% python3 -q
>>> import numpy as np
>>> import numpy.linalg as la
>>> np.set_printoptions(precision=2, suppress=True, linewidth=160)
>>> def rd(a):
...     return np.round(a, 2) + 0
... 
>>> arr = np.load("w.npy")
>>> arr
array([[4, 2],
       [4, 2]])
>>> rank = la.matrix_rank(arr)
>>> rank
np.int64(1)
>>> ns = la.svd(arr)[2][rank:].T
>>> np.allclose(arr @ ns, 0)
True
>>> la.matrix_rank(arr.T @ arr), la.matrix_rank(arr @ arr.T)
(np.int64(1), np.int64(1))
>>> rd(ns[:, 0] / ns[np.abs(ns[:, 0]).round(6).argmax(), 0])
array([-0.5,  1. ])
>>> ns.shape
(2, 1)
>>> la.matrix_rank(arr, rtol=0.1)
np.int64(1)
>>> print(rd(la.norm(arr, 2) / la.norm(arr)))
1.0
>>> la.cond(arr) > 100
np.True_
>>> hat = np.triu(np.array([[3, 3], [1, 2]]), 1) + np.eye(2)
>>> other = hat @ arr @ la.inv(hat)
>>> hat @ arr - arr @ hat
array([[ 12.,  -6.],
       [  0., -12.]])
>>> np.poly(other)
array([ 1., -6.,  0.])
>>> rd(la.det(other))
np.float64(0.0)
>>> la.matrix_rank(other)
np.int64(1)
>>> np.unique(arr.round(6), axis=0).shape
(1, 2)
>>> print(np.abs(np.diag(la.qr(arr)[1])) > 1e-9)
[ True False]
>>> la.lstsq(arr[:-1].T, arr[-1])[2]
np.int32(1)
>>> print(np.allclose(arr[:-1].T @ la.lstsq(arr[:-1].T, arr[-1])[0], arr[-1]))
True
>>> np.kron(np.eye(2, dtype=int), arr)
array([[4, 2, 0, 0],
       [4, 2, 0, 0],
       [0, 0, 4, 2],
       [0, 0, 4, 2]])
>>> rd(la.det(arr[::-1]))
np.float64(0.0)
>>> rd(la.eigvals(arr).sum().real)
np.float64(6.0)
>>> rd(la.det(arr.T))
np.float64(0.0)
>>> np.einsum("ii->", arr)
np.int64(6)
>>> rd(la.eigvals(arr))
array([6., 0.])
>>> M = np.array([[-1.1, -0.3, 1.6, -0.8],
...     [0.5, 0.2, 0.4, 0.1],
...     [-0.4, -0.2, 0.4, -1.8]])
>>> print(M)
[[-1.1 -0.3  1.6 -0.8]
 [ 0.5  0.2  0.4  0.1]
 [-0.4 -0.2  0.4 -1.8]]
>>> other = np.array([[2, -4, 0], [4, 3, -5]])
>>> cent = np.kron(other, M)
>>> la.matrix_rank(cent)
np.int64(6)
>>> cent.shape
(6, 12)
>>> u = np.array([0, 1, 0])
>>> np.convolve(M[1], u)
array([0. , 0.5, 0.2, 0.4, 0.1, 0. ])
>>> K = np.array([[81, 63, 36], [63, 49, 28], [36, 28, 16]])
>>> rd(np.trace(la.pinv(K) @ K))
np.float64(1.0)
>>> np.allclose(K[:-1].T @ la.lstsq(K[:-1].T, K[-1])[0], K[-1])
True
>>> hat = np.triu(np.array([[4, -1, 1], [9, -4, -2], [-1, -9, 3]]), 1) + np.eye(3)
>>> other = hat @ K @ la.inv(hat)
>>> print(hat @ K - K @ hat)
[[-27.  60.  33.]
 [-72.   7.   3.]
 [  0.  36.  20.]]
>>> print(rd(la.det(other)))
0.0
>>> other
array([[ 54.,  96., 162.],
       [ -9., -16., -27.],
       [ 36.,  64., 108.]])
>>> la.matrix_rank(other)
np.int64(1)
>>> rd(np.poly(other))
array([   1., -146.,    0.,    0.])
>>> rank = la.matrix_rank(K)
>>> print(rank)
1
>>> ns = la.svd(K)[2][rank:].T
>>> print([int(la.matrix_rank(K[:, :j + 1])) for j in range(3)])
[1, 1, 1]
>>> print([int(la.matrix_rank(np.delete(K, i, axis=0))) for i in range(3)])
[1, 1, 1]
>>> np.allclose(K @ ns, 0)
True
>>> rd(K @ ns)
array([[0., 0.],
       [0., 0.],
       [0., 0.]])
>>> [int(la.matrix_rank(K[:i])) for i in range(1, len(K) + 1)]
[1, 1, 1]
>>> evals, vecs = la.eigh(K)
>>> print((evals > 1e-8).sum(), (evals < -1e-8).sum())
1 0
>>> print(rd(vecs @ np.diag(evals) @ vecs.T))
[[81. 63. 36.]
 [63. 49. 28.]
 [36. 28. 16.]]
>>> rd(np.abs(vecs[:, -1]))
array([0.74, 0.58, 0.33])
>>> rd(la.eigvalsh(K @ K))
array([    0.,     0., 21316.])
>>> print(rd(evals))
[  0.   0. 146.]
>>> print(evals.sum(), np.trace(K))
146.0 146
>>> rd(la.svd(K, compute_uv=False))
array([146.,   0.,   0.])
>>> J = np.array([[1, 2, 1], [2, 1, 1], [2, 1, 1]])
>>> J
array([[1, 2, 1],
       [2, 1, 1],
       [2, 1, 1]])
>>> hat = np.triu(np.array([[5, 6, 1], [-8, 6, -6], [2, 3, 2]]), 1) + np.eye(3)
>>> other = hat @ J @ la.inv(hat)
>>> np.trace(other), np.trace(J)
(np.float64(3.0), np.int64(3))
>>> print(rd(la.det(other)))
0.0
>>> other
array([[  15.,  -81., -493.],
       [ -10.,   55.,  335.],
       [   2.,  -11.,  -67.]])
>>> hat @ J - J @ hat
array([[ 14.,   1.,  18.],
       [-12., -18.,  -2.],
       [  0., -12.,   4.]])
>>> rd(np.sort(np.abs(la.eigvals(J))))
array([0., 1., 4.])
>>> rd(np.abs(la.eigvals(J)).max())
np.float64(4.0)
>>> np.trace(J)
np.int64(3)
>>> print((J - J.T) / 2)
[[ 0.   0.  -0.5]
 [ 0.   0.   0. ]
 [ 0.5  0.   0. ]]
>>> (J + J.T) / 2
array([[1. , 2. , 1.5],
       [2. , 1. , 1. ],
       [1.5, 1. , 1. ]])
>>> J @ J
array([[7, 5, 4],
       [6, 6, 4],
       [6, 6, 4]])
>>> np.allclose(J, J.T)
False
>>> rd(la.det(J))
np.float64(0.0)
>>> m1 = np.load("sample9.npy")
>>> print(m1)
[[ 2.08  0.95  1.58]
 [ 0.95  4.37  0.93]
 [ 1.58  0.93 -2.45]]
>>> O, r_ = la.qr(m1)
>>> rd(np.trace(O @ O.T))
np.float64(3.0)
>>> rd(abs(r_[0, 0])), rd(la.norm(m1[:, 0]))
(np.float64(2.78), np.float64(2.78))
>>> rd(O @ r_)
array([[ 2.08,  0.95,  1.58],
       [ 0.95,  4.37,  0.93],
       [ 1.58,  0.93, -2.45]])
>>> rd(O.T @ O)
array([[1., 0., 0.],
       [0., 1., 0.],
       [0., 0., 1.]])
>>> evals, vecs = la.eigh(m1)
>>> rd(vecs @ np.diag(evals) @ vecs.T)
array([[ 2.08,  0.95,  1.58],
       [ 0.95,  4.37,  0.93],
       [ 1.58,  0.93, -2.45]])
>>> print(rd(la.eigvalsh(m1 @ m1)))
[ 4.01  8.99 24.96]
>>> print(rd(evals))
[-3.  2.  5.]
>>> evals, vecs = la.eigh(m1)
>>> x0 = np.array([3, -1, -3])
>>> print(rd(vecs * np.maximum(evals, 0) @ vecs.T))
[[2.32 1.02 0.77]
 [1.02 4.39 0.69]
 [0.77 0.69 0.29]]
>>> rd(vecs * np.abs(evals) @ vecs.T)
array([[ 2.56,  1.09, -0.03],
       [ 1.09,  4.41,  0.45],
       [-0.03,  0.45,  3.03]])
>>> rd(x0 @ m1 @ x0 / (x0 @ x0)), rd(evals[0]), rd(evals[-1])
(np.float64(-1.45), np.float64(-3.0), np.float64(5.0))
>>> rd(x0 @ m1 @ x0)
np.float64(-27.52)
>>> other = np.array([[0, 5, 5], [2, 5, 4], [1, 3, 1]])
>>> np.vstack([m1, other.T]).shape
(6, 3)
>>> la.matrix_rank(np.vstack([m1, other.T]))
np.int64(3)
>>> rd(np.einsum("ij,ij->i", m1, m1))
array([ 7.73, 20.86,  9.36])
>>> data = np.array([[2.99, -3.02, 1.99, 9.01, -6.01],
...     [-7.02, -17.04, -34.0, -28.96, -26.02],
...     [3.98, 11.02, 21.0, 16.97, 17.0]])
>>> rd(la.norm(data) ** 2 / la.norm(data, 2) ** 2)
np.float64(1.03)
>>> rd(la.norm(data, 1)), rd(la.norm(data, np.inf))
(np.float64(56.99), np.float64(113.04))
>>> rd(data[2] @ data[0])
np.float64(71.14)
>>> print(rd(la.norm(data, 2) / la.norm(data)))
0.98
>>> [round(float(x), 2) for x in la.svd(data, compute_uv=False)[:3]]
[64.59, 11.6, 0.03]
>>> print(la.cond(data) > 100)
True
>>> Uu, sv, Vh = la.svd(data)
>>> print(rd(sv))
[64.59 11.6   0.03]
>>> np.argmax(sv[:-1] / (sv[1:] + 1e-6)) + 1
np.int64(2)
>>> other = Uu[:, :2] @ np.diag(sv[:2]) @ Vh[:2]
>>> print(rd(other))
[[  2.99  -3.02   1.99   9.01  -6.01]
 [ -7.01 -17.04 -34.   -28.96 -26.02]
 [  4.    11.02  20.99  16.97  17.  ]]
>>> rd(la.norm(data - other, 2)), rd(sv[2])
(np.float64(0.03), np.float64(0.03))
>>> other = data / la.norm(data, axis=1, keepdims=True)
>>> cov = other @ other.T
>>> print((cov - 2 * np.eye(3)).round(6).argmax(axis=1))
[2 0 0]
>>> print(rd(cov[0]))
[ 1.   -0.22  0.18]
>>> print(rd(cov))
[[ 1.   -0.22  0.18]
 [-0.22  1.   -1.  ]
 [ 0.18 -1.    1.  ]]
